$ ipython --no-banner

In [1]: import numpy as np

In [2]: from numpy import linalg as LA

In [3]: np.set_printoptions(precision=2, suppress=True, linewidth=200)

In [4]: rnd = lambda a: np.round(a, 2) + 0

In [5]: M = np.load("block4.npy")

In [6]: M
Out[6]: 
array([[4., 1., 1., 1.],
       [1., 4., 1., 1.],
       [1., 1., 4., 1.],
       [1., 1., 1., 4.]])

In [7]: # symmetric

In [8]: th = np.radians(45)

In [9]: Rm = np.eye(4)

In [10]: Rm[1, 1] = Rm[2, 2] = np.cos(th)

In [11]: Rm[1, 2], Rm[2, 1] = -np.sin(th), np.sin(th)

In [12]: rnd(Rm)
Out[12]: 
array([[ 1.  ,  0.  ,  0.  ,  0.  ],
       [ 0.  ,  0.71, -0.71,  0.  ],
       [ 0.  ,  0.71,  0.71,  0.  ],
       [ 0.  ,  0.  ,  0.  ,  1.  ]])

In [13]: Y = M @ Rm.T

In [14]: print(rnd(LA.svd(M, compute_uv=False)), rnd(LA.svd(Y, compute_uv=False)))
[7. 3. 3. 3.] [7. 3. 3. 3.]

In [15]: np.allclose(M @ M.T, Y @ Y.T)
Out[15]: True

In [16]: rnd(LA.det(Rm)), rnd(np.trace(Rm))
Out[16]: (np.float64(1.0), np.float64(3.41))

In [17]: Y = np.array([[6, 9], [6, 6], [2, 7], [5, 8]])

In [18]: cent = np.array([[1, 1, 1], [2, 0, 0]])

In [19]: rng = np.random.default_rng(90666)

In [20]: J = Y @ cent + 0.05 * rng.normal(size=(4, 3))

In [21]: rnd(J)
Out[21]: 
array([[23.9 ,  6.  ,  6.09],
       [18.01,  6.1 ,  5.99],
       [15.98,  1.95,  1.92],
       [20.91,  4.9 ,  5.07]])

In [22]: Y = np.c_[J[:, :2] @ np.array([[-2, 6], [2, -6]]), np.array([-6, -6, 9, -3])]

In [23]: rnd(Y)
Out[23]: 
array([[-35.81, 107.42,  -6.  ],
       [-23.82,  71.45,  -6.  ],
       [-28.06,  84.18,   9.  ],
       [-32.03,  96.08,  -3.  ]])

In [24]: rnd(LA.lstsq(J, Y[:, 0])[0])
Out[24]: array([-2.,  2.,  0.])

In [25]: LA.matrix_rank(np.c_[J, Y])
Out[25]: np.int64(4)

In [26]: rnd(LA.norm(Y - J @ LA.lstsq(J, Y)[0], axis=0))
Out[26]: array([0.  , 0.  , 2.12])
